$ ipython --no-banner

In [1]: import numpy as np

In [2]: np.set_printoptions(precision=2, suppress=True, linewidth=100)

In [3]: def rnd(a):
   ...:     return np.round(a, 2) + 0
   ...: 

In [4]: data = np.loadtxt("layer11.csv", delimiter=",")

In [5]: rnd(data)
Out[5]: 
array([[0.33, 0.17, 0.  , 0.08, 0.42],
       [0.  , 0.43, 0.  , 0.43, 0.14],
       [0.05, 0.24, 0.29, 0.24, 0.19],
       [0.27, 0.27, 0.13, 0.13, 0.2 ],
       [0.16, 0.26, 0.21, 0.11, 0.26]])

In [6]: # a transition matrix

In [7]: rnd(data @ data)
Out[7]: 
array([[0.2 , 0.26, 0.1 , 0.15, 0.29],
       [0.14, 0.34, 0.09, 0.26, 0.18],
       [0.12, 0.29, 0.15, 0.23, 0.21],
       [0.16, 0.28, 0.1 , 0.21, 0.25],
       [0.13, 0.29, 0.13, 0.22, 0.23]])

In [8]: np.linalg.determinant(data)
Traceback (most recent call last):
  Cell In[8], line 1
    np.linalg.determinant(data)
AttributeError: module 'numpy.linalg' has no attribute 'determinant'


In [9]: rnd(np.trace(data))
Out[9]: np.float64(1.44)

In [10]: np.allclose(data @ data.T, data.T @ data)
Out[10]: False

In [11]: np.allclose(data, data.T)
Out[11]: False

In [12]: x0 = np.array([2, 2, 1, 0, 0])

In [13]: y = data @ x0

In [14]: c, lr = np.zeros(5), 1 / np.linalg.norm(data, 2) ** 2

In [15]: for i in range(30):
    ...:     c -= lr * data.T @ (data @ c - y)
    ...:     if i % 10 == 0: print(i, round(np.linalg.norm(data @ c - y), 2))
    ...: 
0 0.33
10 0.21
20 0.18

In [16]: rnd(np.linalg.cond(data))
Out[16]: np.float64(17.14)

In [17]: rnd(c)
Out[17]: array([1.35, 1.34, 0.95, 0.39, 0.88])

In [18]: Y = data / np.sqrt((data ** 2).mean(axis=1, keepdims=True))

In [19]: np.linalg.matrix_rank(data - data.mean(axis=1, keepdims=True))
Out[19]: np.int64(4)

In [20]: rnd(np.linalg.norm(Y, axis=1))
Out[20]: array([2.24, 2.24, 2.24, 2.24, 2.24])

In [21]: rnd(data - data.mean(axis=1, keepdims=True))
Out[21]: 
array([[ 0.13, -0.03, -0.2 , -0.12,  0.22],
       [-0.2 ,  0.23, -0.2 ,  0.23, -0.06],
       [-0.15,  0.04,  0.09,  0.04, -0.01],
       [ 0.07,  0.07, -0.07, -0.07,  0.  ],
       [-0.04,  0.06,  0.01, -0.09,  0.06]])

In [22]: rnd(Y[3])
Out[22]: array([1.28, 1.28, 0.64, 0.64, 0.96])

In [23]: J = np.load("dump.npy")

In [24]: J
Out[24]: 
array([[-2,  2,  2,  1,  0],
       [ 0, -1,  1,  2,  3],
       [ 3,  2,  3, -1, -3],
       [ 3,  1, -3, -2,  0],
       [-3, -1,  1, -2, -3]])

In [25]: rng = np.random.default_rng(42896)

In [26]: labels = rng.permutation(5)

In [27]: labels
Out[27]: array([2, 1, 3, 4, 0])

In [28]: Y = J[labels][:, labels]

In [29]: np.diag(Y)
Out[29]: array([ 3, -1, -2, -3, -2])

In [30]: np.trace(Y)
Out[30]: np.int64(-5)

In [31]: rnd(np.linalg.det(Y)), rnd(np.linalg.det(J[labels]))
Out[31]: (np.float64(285.0), np.float64(-285.0))

In [32]: np.allclose(Y, J)
Out[32]: False

In [33]: rnd(np.sort(np.abs(np.linalg.eigvals(Y))))
Out[33]: array([1.95, 1.95, 3.87, 4.23, 4.6 ])

In [34]: Y
Out[34]: 
array([[ 3,  2, -1, -3,  3],
       [ 1, -1,  2,  3,  0],
       [-3,  1, -2,  0,  3],
       [ 1, -1, -2, -3, -3],
       [ 2,  2,  1,  0, -2]])
